>>> import numpy as np
>>> from numpy import linalg as LA
>>> np.set_printoptions(suppress=True, linewidth=100)
>>> rnd = lambda a: np.round(a, 1) + 0
>>> J = np.array([[-1, -2, -1, -2, -1, -2],
...     [-2, 0, -2, 0, -2, 0],
...     [1, -2, 1, -2, 1, -2],
...     [-1, -2, -1, -2, -1, -2],
...     [-2, 0, -2, 0, -2, 0],
...     [1, -2, 1, -2, 1, -2]])
>>> rng = np.random.default_rng(94192)
>>> z = rng.permutation(6)
>>> print(z)
[5 1 2 0 4 3]
>>> other = J[z][:, z]
>>> np.diag(other)
array([-2,  0,  1, -1, -2, -2])
>>> rnd(LA.det(other)), rnd(LA.det(J[z]))
(np.float64(0.0), np.float64(0.0))
>>> np.allclose(other, J)
False
>>> rnd(np.sort(np.abs(LA.eigvals(other))))
array([0., 0., 0., 0., 0., 6.])
>>> r = LA.matrix_rank(J)
>>> r
np.int64(2)
>>> null = LA.svd(J)[2][r:].T
>>> [int(LA.matrix_rank(J[:i])) for i in range(1, len(J) + 1)]
[1, 2, 2, 2, 2, 2]
>>> LA.matrix_rank(J.T @ J), LA.matrix_rank(J @ J.T)
(np.int64(2), np.int64(2))
>>> np.allclose(J @ null, 0)
True
>>> [int(LA.matrix_rank(np.delete(J, i, axis=0))) for i in range(6)]
[2, 2, 2, 2, 2, 2]
>>> print(rnd(null @ null.T))
[[ 0.7  0.  -0.3  0.  -0.3  0. ]
 [ 0.   0.7  0.  -0.3  0.  -0.3]
 [-0.3  0.   0.7  0.  -0.3  0. ]
 [ 0.  -0.3  0.   0.7  0.  -0.3]
 [-0.3  0.  -0.3  0.   0.7  0. ]
 [ 0.  -0.3  0.  -0.3  0.   0.7]]
>>> [round(float(x), 1) for x in LA.svd(J, compute_uv=False)[:3]]
[6.9, 6.0, 0.0]
>>> np.argsort(-LA.norm(J, axis=0).round(6), kind="stable")[:3]
array([1, 3, 5])
>>> LA.cond(J) > 100
np.True_
>>> left, sv, VT = LA.svd(J)
>>> evecs = VT[:(sv > 1e-8).sum()]
>>> x = J[1] + 2 * J[0] + rng.integers(2) * np.eye(6)[4]
>>> x
array([-4., -4., -4., -4., -4., -4.])
>>> np.allclose(evecs.T @ evecs @ x, x)
True
>>> LA.matrix_rank(np.vstack([J, x]))
np.int64(2)
>>> left, sv, VT = LA.svd(J)
>>> print(rnd(sv))
[6.9 6.  0.  0.  0.  0. ]
>>> other = left[:, :2] @ np.diag(sv[:2]) @ VT[:2]
>>> LA.matrix_rank(J, rtol=0.05)
np.int64(2)
>>> print(rnd(other))
[[-1. -2. -1. -2. -1. -2.]
 [-2.  0. -2.  0. -2.  0.]
 [ 1. -2.  1. -2.  1. -2.]
 [-1. -2. -1. -2. -1. -2.]
 [-2.  0. -2.  0. -2.  0.]
 [ 1. -2.  1. -2.  1. -2.]]
>>> LA.matrix_rank(other)
np.int64(2)
>>> rnd(np.abs(J - other).max())
np.float64(0.0)
>>> rnd(LA.norm(J - other, 2)), rnd(sv[2])
(np.float64(0.0), np.float64(0.0))
